$ ipython --no-banner

In [1]: import numpy as np

In [2]: np.set_printoptions(precision=2, suppress=True, linewidth=100, legacy="1.25")

In [3]: A = np.loadtxt("x.csv", delimiter=",")

In [4]: A
Out[4]: 
array([[ -0.82,   0.27,   6.7 ,   4.84,  -4.63,   3.15,  -2.7 ,  -5.61, -14.42,   2.18,  -0.44,
          4.16,  -8.94,   2.26,   2.99],
       [ -5.56, -10.76,   7.7 ,  -0.59,  -4.67, -12.46,   7.  ,   8.57,   6.06,  -5.65,  -5.01,
         -3.57,  14.33,   4.68, -11.59],
       [  0.95,   5.35,  -9.01,  13.61,   8.38,  13.49,  -9.84, -12.02, -26.16,   3.83,   3.45,
         17.72, -24.99,   5.27,  13.29],
       [  0.91,   5.13,  -1.88,  -3.28,  -5.85,   6.6 ,   4.26,   0.15,   2.57,  -6.08,  -3.96,
         -6.37,  -1.  , -10.55,   0.92],
       [  2.37,  -6.9 ,  12.78,  -0.4 ,   6.25,  -6.13,  -2.82,  -1.63,   9.21,  13.85,  -0.63,
          1.04,   4.52,   0.4 ,  -6.76],
       [ -4.16,  -1.59,  -4.  ,  -4.54,  -1.62,  -8.9 ,   5.22,   9.92,   8.03,  -8.48,   3.23,
         -6.3 ,  14.74,   3.98,  -5.25],
       [ -2.15,  -0.3 ,   1.98,  -0.4 ,  -7.69,  -3.58,   3.52,   3.78,  -3.39,  -7.23,  -2.23,
         -1.37,   3.48,  -1.39,  -2.07],
       [ -1.86,   4.32,  -6.91,  -3.82,  -0.39,  -1.58,   0.45,   5.57,  -1.65,  -9.58,   7.05,
         -5.11,   6.04,  -1.49,   1.85],
       [  0.85,  -1.31,  -3.71,  -1.68,   0.49,   9.27,   3.26,  -0.97,   1.69,   2.73,  -2.16,
         -1.73,  -1.84,   2.71,  -0.59],
       [ -4.45,   0.41, -21.31,   4.61,   4.79,  -0.56,   0.76,  10.2 ,  -8.34, -16.48,   5.41,
          4.5 ,   0.66,  12.35,   3.06],
       [  4.  ,  -1.57,   4.38,  -2.3 ,   2.7 ,   0.42,  -2.5 ,  -5.22,   2.31,   9.91,   4.14,
          0.62,   0.02,   1.97,  -0.7 ],
       [  4.4 ,   6.56, -18.27,  -0.93,   9.9 ,   9.74,  -1.04,   0.29,   6.2 ,  -1.99,   6.66,
          0.12,  -3.7 ,   0.47,   5.37],
       [  4.14,   2.9 ,  -1.84,  -1.12,  12.93,   0.89,  -3.66,  -1.57,  13.21,   7.12,   2.28,
          0.66,   1.3 ,  -8.49,  -1.42],
       [ -4.26,  -3.39,  -6.6 ,   1.08,   6.71,  -0.36,   0.57,   4.74,  -2.05,  -4.25,   4.49,
          0.16,   4.17,   7.69,  -1.37],
       [ -0.41,  -6.27,  17.77,  -3.66,  -1.88,  -8.48,  -2.22,  -2.2 ,   2.17,  12.35,  -0.06,
         -2.68,   4.56,   4.58,  -4.53],
       [ -5.09,  -6.76,  -8.82,   6.64,   6.  ,   2.31,   0.75,   8.66, -10.94,  -6.95,   2.16,
          3.74,  -2.63,  18.29,  -1.83],
       [  2.48,   3.1 ,   5.29,  -1.31,  -4.75,   5.98,  -4.23,  -5.54,  -6.12,   6.84,   1.73,
         -1.21,  -8.86,   0.84,   5.6 ],
       [ -5.6 ,   1.15, -16.99,   0.43,   0.  ,  -0.8 ,   2.98,   9.89,  -9.58, -16.55,   9.2 ,
         -0.94,   6.02,  10.91,   1.49],
       [  1.61,   0.44,  -3.  ,   1.56,   6.87,   2.46,  -6.23,  -0.58,  -4.19,   7.27,   4.95,
          3.48,  -6.59,   9.64,   3.6 ]])

In [5]: f, v = A[17], A[10]

In [6]: round(f @ v, 2)
Out[6]: -287.09

In [7]: pr = (f @ v) / (f @ f) * f

In [8]: print(round((v - pr) @ f, 2))
-0.0

In [9]: def softmax(z):
   ...:     e = np.exp(z - z.max(axis=-1, keepdims=True))
   ...:     return e / e.sum(axis=-1, keepdims=True)
   ...: 

In [10]: np.round(softmax(10 * A[8]), 2) + 0
Out[10]: array([0., 0., 0., 0., 0., 1., 0., 0., 0., 0., 0., 0., 0., 0., 0.])

In [11]: softmax(A).sum(axis=1)
Out[11]: array([1., 1., 1., 1., 1., 1., 1., 1., 1., 1., 1., 1., 1., 1., 1., 1., 1., 1., 1.])

In [12]: S = A @ A.T / np.sqrt(15)

In [13]: softmax(S)[8] @ A
Out[13]: 
array([  3.71,   5.03, -15.44,  -1.08,   8.07,   9.65,  -0.21,   0.05,   5.32,  -1.07,   4.95,
        -0.24,  -3.34,   0.9 ,   4.21])

In [14]: feats = np.load("layer16.npy")

In [15]: feats
Out[15]: 
array([[0, 0, 0, 0, 1, 1, 1, 0, 0],
       [0, 0, 1, 0, 0, 0, 0, 0, 0],
       [0, 1, 0, 1, 1, 1, 0, 1, 0],
       [0, 0, 1, 0, 1, 0, 0, 0, 0],
       [1, 0, 1, 1, 0, 0, 0, 0, 0],
       [1, 0, 1, 0, 0, 0, 0, 0, 1],
       [1, 0, 0, 0, 0, 0, 0, 0, 1],
       [0, 0, 1, 0, 0, 0, 0, 0, 0],
       [0, 0, 0, 0, 0, 1, 1, 0, 0]])

In [16]: # symmetric

In [17]: rng = np.random.default_rng(68436)

In [18]: labels = rng.permutation(9)

In [19]: labels
Out[19]: array([3, 4, 5, 6, 0, 2, 8, 7, 1])

In [20]: out = feats[labels][:, labels]

In [21]: np.round(np.sort(np.abs(np.linalg.eigvals(out))), 2) + 0
Out[21]: array([0.  , 0.  , 0.  , 0.76, 1.11, 1.63, 1.69, 2.56, 2.85])

In [22]: r = np.linalg.matrix_rank(feats)

In [23]: r
Out[23]: 6

In [24]: null = np.linalg.svd(feats)[2][r:].T

In [25]: np.round(null @ null.T, 2) + 0
Out[25]: 
array([[ 0.29,  0.12,  0.  , -0.29,  0.  ,  0.06, -0.06,  0.12, -0.29],
       [ 0.12,  0.65,  0.  , -0.12,  0.  , -0.18,  0.18, -0.35, -0.12],
       [ 0.  ,  0.  ,  0.  ,  0.  ,  0.  ,  0.  ,  0.  ,  0.  ,  0.  ],
       [-0.29, -0.12,  0.  ,  0.29,  0.  , -0.06,  0.06, -0.12,  0.29],
       [ 0.  ,  0.  ,  0.  ,  0.  ,  0.  ,  0.  ,  0.  ,  0.  ,  0.  ],
       [ 0.06, -0.18,  0.  , -0.06,  0.  ,  0.41, -0.41, -0.18, -0.06],
       [-0.06,  0.18,  0.  ,  0.06,  0.  , -0.41,  0.41,  0.18,  0.06],
       [ 0.12, -0.35,  0.  , -0.12,  0.  , -0.18,  0.18,  0.65, -0.12],
       [-0.29, -0.12,  0.  ,  0.29,  0.  , -0.06,  0.06, -0.12,  0.29]])

In [26]: print(round(np.linalg.norm(feats, 2) / np.linalg.norm(feats), 2))
0.61

In [27]: np.linalg.cond(feats) > 100
Out[27]: True

In [28]: ev, evecs = np.linalg.eigh(feats)

In [29]: np.abs(evecs[:, -1])
Out[29]: array([0.35, 0.19, 0.53, 0.34, 0.43, 0.38, 0.19, 0.19, 0.2 ])

In [30]: ev.sum(), np.trace(feats)
Out[30]: (0.0, 0)

In [31]: (ev > 1e-8).sum(), (ev < -1e-8).sum()
Out[31]: (3, 3)

In [32]: np.round(evecs.T @ evecs, 2) + 0
Out[32]: 
array([[1., 0., 0., 0., 0., 0., 0., 0., 0.],
       [0., 1., 0., 0., 0., 0., 0., 0., 0.],
       [0., 0., 1., 0., 0., 0., 0., 0., 0.],
       [0., 0., 0., 1., 0., 0., 0., 0., 0.],
       [0., 0., 0., 0., 1., 0., 0., 0., 0.],
       [0., 0., 0., 0., 0., 1., 0., 0., 0.],
       [0., 0., 0., 0., 0., 0., 1., 0., 0.],
       [0., 0., 0., 0., 0., 0., 0., 1., 0.],
       [0., 0., 0., 0., 0., 0., 0., 0., 1.]])

In [33]: np.abs(evecs[:, -1]).round(6).argmax()
Out[33]: 2

In [34]: np.round(evecs.T @ feats @ evecs, 2) + 0
Out[34]: 
array([[-2.56,  0.  ,  0.  ,  0.  ,  0.  ,  0.  ,  0.  ,  0.  ,  0.  ],
       [ 0.  , -1.63,  0.  ,  0.  ,  0.  ,  0.  ,  0.  ,  0.  ,  0.  ],
       [ 0.  ,  0.  , -1.11,  0.  ,  0.  ,  0.  ,  0.  ,  0.  ,  0.  ],
       [ 0.  ,  0.  ,  0.  ,  0.  ,  0.  ,  0.  ,  0.  ,  0.  ,  0.  ],
       [ 0.  ,  0.  ,  0.  ,  0.  ,  0.  ,  0.  ,  0.  ,  0.  ,  0.  ],
       [ 0.  ,  0.  ,  0.  ,  0.  ,  0.  ,  0.  ,  0.  ,  0.  ,  0.  ],
       [ 0.  ,  0.  ,  0.  ,  0.  ,  0.  ,  0.  ,  0.76,  0.  ,  0.  ],
       [ 0.  ,  0.  ,  0.  ,  0.  ,  0.  ,  0.  ,  0.  ,  1.69,  0.  ],
       [ 0.  ,  0.  ,  0.  ,  0.  ,  0.  ,  0.  ,  0.  ,  0.  ,  2.85]])

In [35]: mat = np.loadtxt("w.csv", delimiter=",")

In [36]: print(mat)
[[ 4.  1. -4.  3.  1. -1.  1.  1.  0.  3.  2. -1.]
 [ 1.  0.  3.  1.  1.  4.  3. -2.  0. -2. -3. -1.]
 [-4.  3. -6.  2.  1. -1. -1. -4. -2.  0. -1.  1.]
 [ 3.  1.  2. -4. -1.  3.  2.  1. -1.  3.  1.  0.]
 [ 1.  1.  1. -1.  0.  2.  3. -1.  6. -2. -2. -4.]
 [-1.  4. -1.  3.  2. -6. -3.  5.  1. -3.  1.  5.]
 [ 1.  3. -1.  2.  3. -3. -2.  0.  0. -4.  0.  3.]
 [ 1. -2. -4.  1. -1.  5.  0.  0.  0. -1. -1. -5.]
 [ 0.  0. -2. -1.  6.  1.  0.  0.  6.  1.  3.  1.]
 [ 3. -2.  0.  3. -2. -3. -4. -1.  1.  2.  1. -1.]
 [ 2. -3. -1.  1. -2.  1.  0. -1.  3.  1. -2.  6.]
 [-1. -1.  1.  0. -4.  5.  3. -5.  1. -1.  6.  4.]]

In [37]: # equal to its transpose

In [38]: x0 = np.array([-2, -1, 1, -3, 2, -3, -2, 0, -1, -2, 1, 1])

In [39]: rhs = mat @ x0

In [40]: b, lr = np.zeros(12), 1 / np.linalg.norm(mat, 2) ** 2

In [41]: for i in range(60):
    ...:     b -= lr * mat.T @ (mat @ b - rhs)
    ...:     if i % 10 == 0: print(i, round(np.linalg.norm(mat @ b - rhs), 2))
    ...: 
0 28.44
10 7.28
20 4.39
30 3.44
40 2.93
50 2.58

In [42]: print(np.round(np.linalg.cond(mat), 2))
10.61

In [43]: ev, evecs = np.linalg.eigh(mat)

In [44]: np.round(ev.sum(), 2), np.trace(mat)
Out[44]: (-4.0, -4.0)

In [45]: ev
Out[45]: 
array([-17.04, -10.54,  -8.24,  -6.3 ,  -4.44,  -3.05,   1.61,   5.03,   6.23,  10.07,  10.8 ,
        11.88])

In [46]: np.unique(ev.round(6) + 0, return_counts=True)[1]
Out[46]: array([1, 1, 1, 1, 1, 1, 1, 1, 1, 1, 1, 1])

In [47]: np.linalg.eigvalsh(mat + 5 * np.eye(12))
Out[47]: 
array([-12.04,  -5.54,  -3.24,  -1.3 ,   0.56,   1.95,   6.61,  10.03,  11.23,  15.07,  15.8 ,
        16.88])

In [48]: np.linalg.eigvalsh(mat @ mat)
Out[48]: 
array([  2.58,   9.32,  19.68,  25.3 ,  38.77,  39.69,  67.86, 101.5 , 111.19, 116.54, 141.16,
       290.42])

In [49]: np.round(evecs @ np.diag(ev) @ evecs.T, 2) + 0
Out[49]: 
array([[ 4.,  1., -4.,  3.,  1., -1.,  1.,  1.,  0.,  3.,  2., -1.],
       [ 1.,  0.,  3.,  1.,  1.,  4.,  3., -2.,  0., -2., -3., -1.],
       [-4.,  3., -6.,  2.,  1., -1., -1., -4., -2.,  0., -1.,  1.],
       [ 3.,  1.,  2., -4., -1.,  3.,  2.,  1., -1.,  3.,  1.,  0.],
       [ 1.,  1.,  1., -1.,  0.,  2.,  3., -1.,  6., -2., -2., -4.],
       [-1.,  4., -1.,  3.,  2., -6., -3.,  5.,  1., -3.,  1.,  5.],
       [ 1.,  3., -1.,  2.,  3., -3., -2.,  0.,  0., -4.,  0.,  3.],
       [ 1., -2., -4.,  1., -1.,  5.,  0.,  0.,  0., -1., -1., -5.],
       [ 0.,  0., -2., -1.,  6.,  1.,  0.,  0.,  6.,  1.,  3.,  1.],
       [ 3., -2.,  0.,  3., -2., -3., -4., -1.,  1.,  2.,  1., -1.],
       [ 2., -3., -1.,  1., -2.,  1.,  0., -1.,  3.,  1., -2.,  6.],
       [-1., -1.,  1.,  0., -4.,  5.,  3., -5.,  1., -1.,  6.,  4.]])

In [50]: ev, evecs = np.linalg.eigh(mat)

In [51]: x0 = np.array([-2, 5, -3, 2, -5, -1, 5, 4, -1, 2, 5, 4])

In [52]: print(np.abs(mat).sum(axis=1).max(), round(float(np.abs(ev).max()), 2))
35.0 17.04

In [53]: round(x0 @ mat @ x0 / (x0 @ x0), 2), round(float(ev[0]), 2), round(ev[-1], 2)
Out[53]: (-0.52, -17.04, 11.88)

In [54]: print(x0 @ mat @ x0)
-80.0

In [55]: F = np.load("test17.npy")

In [56]: F
Out[56]: 
array([[ -5,  -3,   7,   4,  -5,   9,  -4,  -8,   7,  -4,  -4,   4, -15,   9],
       [  0,   1,   3,   6,  -3,  -3,   5,   7,   0,  -5,  -6,   6,  -9,   3],
       [ -7,  -2,   3,  -9,   5,   6,   0,  -5,   5,   8,   3,   2,  15,  -6],
       [  7,  -5,  -3,   7,  -9,   1,   7,   7,   2,   4,  -3,   0, -27,  -6],
       [ -4,  -3,   5,   4,   7,  -6,  -1,   7,   6,   0,   0,  -7,  21,  -5],
       [  2,  -1,  -8,   7,  -9,   2,  -3,  -6,   0,   1,   5,  -1, -27,   3],
       [ -2,   5,   1,  -3,   7,  -4,  -6,   8,   1,  -2,  -2,   9,  21,   4],
       [  0,  -1,  -5,  -1,  -5,   1,   7,  -4,   5,  -2,  -4,   5, -15,   2],
       [ -7,   7,  -4,  -9,  -2,  -6,  -4,  -2,  -4,  -5,  -4,  -9,  -6,  -3],
       [  0,   0,   4,   7,  -9,  -1,  -6,  -5,  -4,  -1,   2,  -1, -27,   4],
       [ -2,  -1,   2,   1,   5,   3,  -4,   1,   7,   6,   3,   9,  15,   5],
       [  3,   3,   1,  -8,   0,  -1,   2,   6,  -5,   0,   6,  -3,   0,  -3],
       [  6,   0,  -4,  -6,  -3,  -7,   2,  -6,   6,   9,   5,   3,  -9,  -4]])

In [57]: out = np.array([[2, 3, 2],
    ...:     [2, 2, 0],
    ...:     [3, 1, 0],
    ...:     [3, 0, 2],
    ...:     [2, 2, 3],
    ...:     [1, 1, 0],
    ...:     [3, 2, 1],
    ...:     [0, 1, 2],
    ...:     [1, 3, 0],
    ...:     [2, 0, 0],
    ...:     [0, 3, 1],
    ...:     [1, 2, 2],
    ...:     [0, 3, 2],
    ...:     [0, 3, 0]])

In [58]: np.vstack([F, out.T]).shape
Out[58]: (16, 14)

In [59]: np.linalg.matrix_rank(F @ out)
Out[59]: 3

In [60]: print(np.einsum("ij->j", F))
[ -9   0   2   0 -21  -6  -5   0  26   9   1  17 -63   3]

In [61]: F @ out
Out[61]: 
array([[   7,  -32,  -63],
       [  31,  -11,   10],
       [   3,   44,   10],
       [  30,  -90,  -35],
       [  17,   52,   62],
       [ -25,  -91,  -75],
       [  -2,  101,   79],
       [  -2,  -32,  -42],
       [ -84, -100,  -80],
       [ -11, -109,  -83],
       [  32,  108,   62],
       [ -12,   13,    4],
       [   2,   -1,  -26]])

In [62]: print(np.linalg.matrix_rank(np.vstack([F, out.T])))
14

In [63]: K = np.load("case11.npy")

In [64]: K
Out[64]: 
array([[ 2.,  0.,  0.,  0.,  0.,  0.,  0.,  0.],
       [ 0.,  2.,  0., -1.,  5., -4., -3.,  4.],
       [ 0.,  4.,  5., -4., -4.,  5., -2.,  4.],
       [ 0., -2.,  2.,  1.,  2., -4., -4., -1.],
       [ 0.,  1., -5., -3., -4., -5., -4.,  4.],
       [ 0.,  0.,  5.,  0., -2., -2.,  0.,  4.],
       [ 0.,  1.,  1., -2., -4.,  0., -5., -4.],
       [ 0., -1., -4., -2.,  5., -3., -5., -1.]])

In [65]: (K - K.T) / 2
Out[65]: 
array([[ 0. ,  0. ,  0. ,  0. ,  0. ,  0. ,  0. ,  0. ],
       [ 0. ,  0. , -2. ,  0.5,  2. , -2. , -2. ,  2.5],
       [ 0. ,  2. ,  0. , -3. ,  0.5,  0. , -1.5,  4. ],
       [ 0. , -0.5,  3. ,  0. ,  2.5, -2. , -1. ,  0.5],
       [ 0. , -2. , -0.5, -2.5,  0. , -1.5,  0. , -0.5],
       [ 0. ,  2. ,  0. ,  2. ,  1.5,  0. ,  0. ,  3.5],
       [ 0. ,  2. ,  1.5,  1. ,  0. ,  0. ,  0. ,  0.5],
       [ 0. , -2.5, -4. , -0.5,  0.5, -3.5, -0.5,  0. ]])

In [66]: round(np.abs(np.linalg.eigvals(K)).max(), 2)
Out[66]: 9.56

In [67]: K @ K
Out[67]: 
array([[  4.,   0.,   0.,   0.,   0.,   0.,   0.,   0.],
       [  0.,   4., -66., -20.,  28., -33., -27.,  21.],
       [  0.,  26.,  44., -20.,  26.,  23.,   0.,  48.],
       [  0.,   1., -18.,  -1.,  -5.,  15.,  15.,   8.],
       [  0., -24., -56.,  28.,  81.,   1.,  35., -37.],
       [  0.,  14.,   9., -22.,  12.,  27., -22.,   0.],
       [  0.,   5.,  32.,  23.,  13.,  41.,  64.,  18.],
       [  0., -13., -65.,  12.,   8., -24.,  29.,  11.]])

In [68]: np.sort(np.abs(np.linalg.eigvals(K)))
Out[68]: array([1.66, 1.66, 2.  , 5.11, 7.49, 9.41, 9.56, 9.56])

In [69]: np.allclose(K, K.T)
Out[69]: False
